% python3 -q
>>> import numpy as np
>>> np.set_printoptions(precision=3, suppress=True, linewidth=200, floatmode="fixed")
>>> mat = np.loadtxt("data.csv", delimiter=",")
>>> mat
array([[0.444, 0.111, 0.111, 0.333],
       [0.312, 0.312, 0.188, 0.188],
       [0.364, 0.455, 0.182, 0.000],
       [0.222, 0.278, 0.167, 0.333]])
>>> np.round(np.linalg.det(mat.T), 3)
np.float64(-0.002)
>>> round(np.linalg.det(2 * mat), 3), round(float(np.linalg.det(mat)), 3)
(np.float64(-0.025), -0.002)
>>> Q = mat.astype(float).copy()
>>> for j in range(4):
...     Q[:, j] -= Q[:, :j] @ (Q[:, :j].T @ Q[:, j])
...     Q[:, j] /= np.linalg.norm(Q[:, j])
... 
>>> np.round(Q.T @ Q, 3) + 0
array([[1.000, 0.000, 0.000, 0.000],
       [0.000, 1.000, 0.000, 0.000],
       [0.000, 0.000, 1.000, 0.000],
       [0.000, 0.000, 0.000, 1.000]])
>>> Q, R = np.linalg.qr(mat)
>>> R
array([[-0.691, -0.542, -0.306, -0.407],
       [ 0.000, -0.317, -0.108,  0.101],
       [ 0.000,  0.000,  0.056,  0.255],
       [ 0.000,  0.000,  0.000,  0.128]])
>>> round(abs(R[0, 0]), 3), np.round(np.linalg.norm(mat[:, 0]), 3)
(np.float64(0.691), np.float64(0.691))
>>> Q.shape, R.shape
((4, 4), (4, 4))
>>> M2 = np.linalg.inv(mat)
>>> round(float(np.linalg.det(mat) * np.linalg.det(M2)), 3)
1.0
>>> np.round(np.linalg.slogdet(mat)[0], 3)
np.float64(-1.0)
>>> np.round(np.linalg.inv(M2), 3) + 0
array([[0.444, 0.111, 0.111, 0.333],
       [0.313, 0.313, 0.188, 0.188],
       [0.364, 0.455, 0.182, 0.000],
       [0.222, 0.278, 0.167, 0.333]])
>>> M2.round(3) + 0
array([[  3.000,  -1.067,   1.467,  -2.400],
       [  0.000, -12.800,   6.600,   7.200],
       [ -6.000,  34.133, -13.933, -13.200],
       [  1.000,  -5.689,   0.489,   5.200]])
>>> np.round(mat @ M2, 3) + 0
array([[1.000, 0.000, 0.000, 0.000],
       [0.000, 1.000, 0.000, 0.000],
       [0.000, 0.000, 1.000, 0.000],
       [0.000, 0.000, 0.000, 1.000]])
>>> np.round(np.abs(np.linalg.eigvals(mat)).max(), 3)
np.float64(1.0)
>>> np.sort(np.abs(np.linalg.eigvals(mat)))
array([0.037, 0.206, 0.206, 1.000])
>>> round(np.linalg.det(mat), 3)
np.float64(-0.002)
>>> np.allclose(mat @ mat.T, mat.T @ mat)
False
>>> (mat + mat.T) / 2
array([[0.444, 0.212, 0.237, 0.278],
       [0.212, 0.312, 0.321, 0.233],
       [0.237, 0.321, 0.182, 0.083],
       [0.278, 0.233, 0.083, 0.333]])
>>> J = np.loadtxt("a.csv", delimiter=",")
>>> J
array([[6.000, 5.000, 5.000, 0.000, 5.000, 0.000],
       [5.000, 6.000, 5.000, 0.000, 5.000, 0.000],
       [5.000, 5.000, 6.000, 0.000, 5.000, 0.000],
       [0.000, 0.000, 0.000, 6.000, 0.000, 5.000],
       [5.000, 5.000, 5.000, 0.000, 6.000, 0.000],
       [0.000, 0.000, 0.000, 5.000, 0.000, 6.000]])
>>> [round(float(x), 3) for x in np.linalg.svd(J, compute_uv=False)[:3]]
[21.0, 11.0, 1.0]
>>> np.abs(np.linalg.svd(J)[2][-1])
array([0.000, 0.000, 0.000, 0.707, 0.000, 0.707])
>>> np.linalg.cond(J) > 100
np.False_
>>> np.argsort(-np.linalg.norm(J, axis=0).round(6), kind="stable")[:3]
array([0, 1, 2])
>>> round(float(np.linalg.norm(J, 2) / np.linalg.norm(J)), 3)
0.883
>>> rng = np.random.default_rng(435)
>>> lab = rng.permutation(6)
>>> M2 = J[:, lab] * rng.choice([-1, 1], 6)
>>> M2
array([[-0.000, -6.000, -5.000,  5.000, -5.000, -0.000],
       [-0.000, -5.000, -6.000,  5.000, -5.000, -0.000],
       [-0.000, -5.000, -5.000,  6.000, -5.000, -0.000],
       [-5.000, -0.000, -0.000,  0.000, -0.000, -6.000],
       [-0.000, -5.000, -5.000,  5.000, -6.000, -0.000],
       [-6.000, -0.000, -0.000,  0.000, -0.000, -5.000]])
>>> Uu, _, Vh = np.linalg.svd(J.T @ M2)
>>> np.round(Uu @ Vh, 3) + 0
array([[ 0.000, -1.000,  0.000,  0.000,  0.000,  0.000],
       [ 0.000,  0.000, -1.000,  0.000,  0.000,  0.000],
       [ 0.000,  0.000,  0.000,  1.000,  0.000,  0.000],
       [ 0.000,  0.000,  0.000,  0.000,  0.000, -1.000],
       [ 0.000,  0.000,  0.000,  0.000, -1.000,  0.000],
       [-1.000,  0.000,  0.000,  0.000,  0.000,  0.000]])
>>> np.round(np.linalg.lstsq(J, M2)[0], 3) + 0
array([[ 0.000, -1.000,  0.000,  0.000,  0.000,  0.000],
       [ 0.000,  0.000, -1.000,  0.000,  0.000,  0.000],
       [ 0.000,  0.000,  0.000,  1.000,  0.000,  0.000],
       [ 0.000,  0.000,  0.000,  0.000,  0.000, -1.000],
       [ 0.000,  0.000,  0.000,  0.000, -1.000,  0.000],
       [-1.000,  0.000,  0.000,  0.000,  0.000,  0.000]])
>>> (np.linalg.matrix_power((J != 0) + (J.T != 0) + np.eye(6), 6) > 0).astype(int)
array([[1, 1, 1, 0, 1, 0],
       [1, 1, 1, 0, 1, 0],
       [1, 1, 1, 0, 1, 0],
       [0, 0, 0, 1, 0, 1],
       [1, 1, 1, 0, 1, 0],
       [0, 0, 0, 1, 0, 1]])
>>> np.round(np.linalg.det(J), 3)
np.float64(231.0)
>>> Uu, s, Vh = np.linalg.svd(J, full_matrices=False)
>>> (s > 1e-8).sum()
np.int64(6)
>>> np.abs(Vh[0])
array([0.500, 0.500, 0.500, 0.000, 0.500, 0.000])
>>> np.round(Vh @ Vh.T, 3) + 0
array([[1.000, 0.000, 0.000, 0.000, 0.000, 0.000],
       [0.000, 1.000, 0.000, 0.000, 0.000, 0.000],
       [0.000, 0.000, 1.000, 0.000, 0.000, 0.000],
       [0.000, 0.000, 0.000, 1.000, 0.000, 0.000],
       [0.000, 0.000, 0.000, 0.000, 1.000, 0.000],
       [0.000, 0.000, 0.000, 0.000, 0.000, 1.000]])
>>> np.allclose(Uu * s @ Vh, J)
True
>>> np.round(Uu.T @ Uu, 3) + 0
array([[1.000, 0.000, 0.000, 0.000, 0.000, 0.000],
       [0.000, 1.000, 0.000, 0.000, 0.000, 0.000],
       [0.000, 0.000, 1.000, 0.000, 0.000, 0.000],
       [0.000, 0.000, 0.000, 1.000, 0.000, 0.000],
       [0.000, 0.000, 0.000, 0.000, 1.000, 0.000],
       [0.000, 0.000, 0.000, 0.000, 0.000, 1.000]])
>>> np.round(Uu.T @ J @ Vh.T, 3) + 0
array([[21.000,  0.000,  0.000,  0.000,  0.000,  0.000],
       [ 0.000, 11.000,  0.000,  0.000,  0.000,  0.000],
       [ 0.000,  0.000,  1.000,  0.000,  0.000,  0.000],
       [ 0.000,  0.000,  0.000,  1.000,  0.000,  0.000],
       [ 0.000,  0.000,  0.000,  0.000,  1.000,  0.000],
       [ 0.000,  0.000,  0.000,  0.000,  0.000,  1.000]])
>>> np.unravel_index(np.abs(J).argmax(), J.shape)
(np.int64(0), np.int64(0))
>>> J.sum(axis=1)
array([21.000, 21.000, 21.000, 11.000, 21.000, 11.000])
>>> J[6]
Traceback (most recent call last):
  File "<python-input-49>", line 1, in <module>
    J[6]
    ~^^^
IndexError: index 6 is out of bounds for axis 0 with size 6
>>> np.abs(J).max()
np.float64(6.0)
>>> J.sum(axis=0)
array([21.000, 21.000, 21.000, 11.000, 21.000, 11.000])
>>> np.count_nonzero(J)
np.int64(20)
>>> F = np.cumsum(np.array([[-1, 0, -2, 1],
...     [3, 0, -2, -3],
...     [3, 3, 3, 2],
...     [-3, 1, -1, 3],
...     [-3, 1, -2, 2],
...     [-2, -3, 0, 0],
...     [2, -2, 2, 0],
...     [2, -3, 0, -3],
...     [1, 2, 1, 2],
...     [1, -2, 3, 2],
...     [-3, -2, 1, -1],
...     [1, 0, 1, 3],
...     [-1, -1, 1, 2],
...     [2, -1, 1, 2],
...     [0, 1, 3, 0],
...     [2, -1, -3, -1],
...     [1, 0, -3, -3],
...     [2, -2, 3, -1],
...     [-3, 2, 0, 1],
...     [-3, -2, -3, 1]]), axis=0)
>>> F
array([[-1,  0, -2,  1],
       [ 2,  0, -4, -2],
       [ 5,  3, -1,  0],
       [ 2,  4, -2,  3],
       [-1,  5, -4,  5],
       [-3,  2, -4,  5],
       [-1,  0, -2,  5],
       [ 1, -3, -2,  2],
       [ 2, -1, -1,  4],
       [ 3, -3,  2,  6],
       [ 0, -5,  3,  5],
       [ 1, -5,  4,  8],
       [ 0, -6,  5, 10],
       [ 2, -7,  6, 12],
       [ 2, -6,  9, 12],
       [ 4, -7,  6, 11],
       [ 5, -7,  3,  8],
       [ 7, -9,  6,  7],
       [ 4, -7,  6,  8],
       [ 1, -9,  3,  9]])
>>> f = np.array([2, 2, 4, 6])
>>> M2 = mat + np.outer(f, np.eye(4)[0])
>>> np.linalg.matrix_rank(np.linalg.inv(M2) - np.linalg.inv(mat), tol=1e-8)
np.int64(1)
>>> M2
array([[2.444, 0.111, 0.111, 0.333],
       [2.312, 0.312, 0.188, 0.188],
       [4.364, 0.455, 0.182, 0.000],
       [6.222, 0.278, 0.167, 0.333]])
>>> np.linalg.cond(M2) > 100
np.True_
>>> [round(float(x), 3) for x in np.linalg.svd(M2, compute_uv=False)[:3]]
[8.346, 0.356, 0.243]
>>> np.linalg.matrix_rank(M2, rtol=0.1)
np.int64(1)
>>> Xc = (F - F.mean(axis=0)) / F.std(axis=0)
>>> Xc.std(axis=0)
array([1.000, 1.000, 1.000, 1.000])
>>> beta = np.linalg.lstsq(np.delete(Xc, 3, axis=1), Xc[:, 3])[0]
>>> beta
array([-0.353, -0.004,  1.004])
>>> Xc = F - F.mean(axis=0)
>>> Uu, s, Vh = np.linalg.svd(Xc, full_matrices=False)
>>> np.abs(Vh[-1])
array([0.430, 0.172, 0.734, 0.497])
>>> np.linalg.matrix_rank(Xc)
np.int64(4)
>>> np.abs(Vh[0]).argmax()
np.int64(1)
>>> Vh[0] * np.sign(Vh[0, np.abs(Vh[0]).argmax()])
array([-0.162,  0.608, -0.584, -0.513])
>>> (np.sign(Uu[:, 0]) == np.sign(Uu[0, 0])).astype(int)
array([1, 1, 1, 1, 1, 1, 1, 1, 1, 0, 0, 0, 0, 0, 0, 0, 0, 0, 0, 0])
>>> s ** 2 / (s ** 2).sum()
array([0.795, 0.124, 0.062, 0.019])
>>> feats = np.array([[4, 3, 1], [9, 7, 6], [8, 9, 9], [1, 1, 9], [6, 6, 2], [5, 4, 0]])
>>> feats[-1] = feats[0] + -1 * feats[1]
>>> feats
array([[ 4,  3,  1],
       [ 9,  7,  6],
       [ 8,  9,  9],
       [ 1,  1,  9],
       [ 6,  6,  2],
       [-5, -4, -5]])
>>> M2 = feats / np.linalg.norm(feats, axis=1, keepdims=True)
>>> cov = M2 @ M2.T
>>> cov[0]
array([ 1.000,  0.959,  0.887,  0.344,  0.990, -0.893])
>>> np.argwhere(np.triu(np.abs(cov) > 0.95, 1))
array([[0, 1],
       [0, 4],
       [1, 2],
       [1, 4],
       [1, 5],
       [2, 5]])
>>> np.round(np.degrees(np.arccos(np.clip(cov[0, 2], -1, 1))), 3)
np.float64(27.49)
>>> (cov - 2 * np.eye(6)).round(6).argmax(axis=1)
array([4, 2, 1, 2, 0, 3])
>>> Q, R = np.linalg.qr(feats)
>>> R
array([[-14.933, -13.661, -11.786],
       [  0.000,   2.320,   2.585],
       [  0.000,   0.000,  -9.078]])
>>> np.round(Q.T @ Q, 3) + 0
array([[1.000, 0.000, 0.000],
       [0.000, 1.000, 0.000],
       [0.000, 0.000, 1.000]])
>>> Q.shape, R.shape
((6, 3), (3, 3))
>>> np.allclose(R.T @ R, feats.T @ feats)
True
>>> Q @ R
array([[ 4.000,  3.000,  1.000],
       [ 9.000,  7.000,  6.000],
       [ 8.000,  9.000,  9.000],
       [ 1.000,  1.000,  9.000],
       [ 6.000,  6.000,  2.000],
       [-5.000, -4.000, -5.000]])
>>> np.abs(np.diag(R))
array([14.933,  2.320,  9.078])
>>> round(abs(R[0, 0]), 3), round(np.linalg.norm(feats[:, 0]), 3)
(np.float64(14.933), np.float64(14.933))
>>> M2 = np.array([[-2, -2, 3, 0],
...     [-7, 6, -1, 3],
...     [1, 9, -9, -8],
...     [-3, -2, -3, 4],
...     [5, -3, 4, -3]])
>>> basis = np.array([[7, 4, -4, -4, -8],
...     [2, -1, 1, 9, 6],
...     [-3, -3, 1, -9, 2],
...     [3, -2, -1, -7, -1]])
>>> m1 = M2 @ basis + 0.3 * rng.normal(size=(5, 5))
>>> m1
array([[-26.285, -14.601,   8.918, -36.569,   9.764],
       [-25.150, -36.418,  30.240,  69.865,  87.348],
       [ 28.113,  37.800,   3.595, 214.192,  36.008],
       [ -4.136,  -8.844,   2.418,  -6.727,   2.465],
       [  7.683,  16.824, -15.695, -61.959, -47.218]])
>>> def softmax(z):
...     e = np.exp(z - z.max(axis=-1, keepdims=True))
...     return e / e.sum(axis=-1, keepdims=True)
... 
>>> np.round(softmax(m1[3]), 3) + 0
array([0.001, 0.000, 0.488, 0.000, 0.511])
>>> np.round(softmax(m1[3] + 2), 3) + 0
array([0.001, 0.000, 0.488, 0.000, 0.511])
>>> np.round(softmax(10 * m1[3]), 3) + 0
array([0.000, 0.000, 0.385, 0.000, 0.615])
>>> S = m1 @ m1.T / np.sqrt(5)
>>> softmax(S)[3] @ m1
array([-26.285, -14.601,   8.918, -36.569,   9.764])
>>> np.round(softmax(S + np.triu(np.full(S.shape, -np.inf), 1)), 3) + 0
array([[1.000, 0.000, 0.000, 0.000, 0.000],
       [0.000, 1.000, 0.000, 0.000, 0.000],
       [0.000, 0.000, 1.000, 0.000, 0.000],
       [1.000, 0.000, 0.000, 0.000, 0.000],
       [0.000, 0.000, 0.000, 0.000, 1.000]])
>>> softmax(S).round(6).argmax(axis=1)
array([0, 2, 2, 0, 4])
>>> np.round(softmax(S), 3) + 0
array([[1.000, 0.000, 0.000, 0.000, 0.000],
       [0.000, 0.000, 1.000, 0.000, 0.000],
       [0.000, 0.000, 1.000, 0.000, 0.000],
       [1.000, 0.000, 0.000, 0.000, 0.000],
       [0.000, 0.000, 0.000, 0.000, 1.000]])
>>> (m1 + m1.T) / 2
array([[-26.285, -19.876,  18.516, -20.353,   8.723],
       [-19.876, -36.418,  34.020,  30.511,  52.086],
       [ 18.516,  34.020,   3.595, 108.305,  10.157],
       [-20.353,  30.511, 108.305,  -6.727, -29.747],
       [  8.723,  52.086,  10.157, -29.747, -47.218]])
>>> np.allclose(m1, m1.T)
False
>>> basis = np.sign(np.array([[5, -5, -4, 0], [0, 2, 4, 3], [0, -5, -2, 5], [-1, 5, 0, 2]]))
>>> M2 = (np.tril(basis, -1) + np.eye(4)) @ (np.triu(basis, 1) + np.eye(4))
>>> ev = np.array([2, 4, 4, -1])
>>> M = np.rint(M2 * ev @ np.linalg.inv(M2)) + 0
>>> M
array([[  4.000,  -4.000,   0.000,   2.000],
       [ -5.000,   9.000,   0.000,  -5.000],
       [  0.000,   0.000,   4.000,   0.000],
       [-10.000,  14.000,   0.000,  -8.000]])
>>> np.sort(np.abs(np.linalg.eigvals(M)))
array([1.000, 2.000, 4.000, 4.000])
>>> np.round(np.linalg.det(M), 3)
np.float64(-32.0)
>>> (M + M.T) / 2
array([[ 4.000, -4.500,  0.000, -4.000],
       [-4.500,  9.000,  0.000,  4.500],
       [ 0.000,  0.000,  4.000,  0.000],
       [-4.000,  4.500,  0.000, -8.000]])
>>> np.allclose(M, M.T)
False
>>> np.allclose(M @ M.T, M.T @ M)
False
>>> (M - M.T) / 2
array([[ 0.000,  0.500,  0.000,  6.000],
       [-0.500,  0.000,  0.000, -9.500],
       [ 0.000,  0.000,  0.000,  0.000],
       [-6.000,  9.500,  0.000,  0.000]])
>>> M.inv()
Traceback (most recent call last):
  File "<python-input-117>", line 1, in <module>
    M.inv()
    ^^^^^
AttributeError: 'numpy.ndarray' object has no attribute 'inv'
>>> np.round(np.abs(np.linalg.eigvals(M)).max(), 3)
np.float64(4.0)
>>> np.linalg.matrix_power(M, 4)
array([[ 256.000, -480.000,    0.000,  240.000],
       [-255.000,  511.000,    0.000, -255.000],
       [   0.000,    0.000,  256.000,    0.000],
       [-510.000,  990.000,    0.000, -494.000]])
>>> np.linalg.determinant(M)
Traceback (most recent call last):
  File "<python-input-120>", line 1, in <module>
    np.linalg.determinant(M)
    ^^^^^^^^^^^^^^^^^^^^^
AttributeError: module 'numpy.linalg' has no attribute 'determinant'
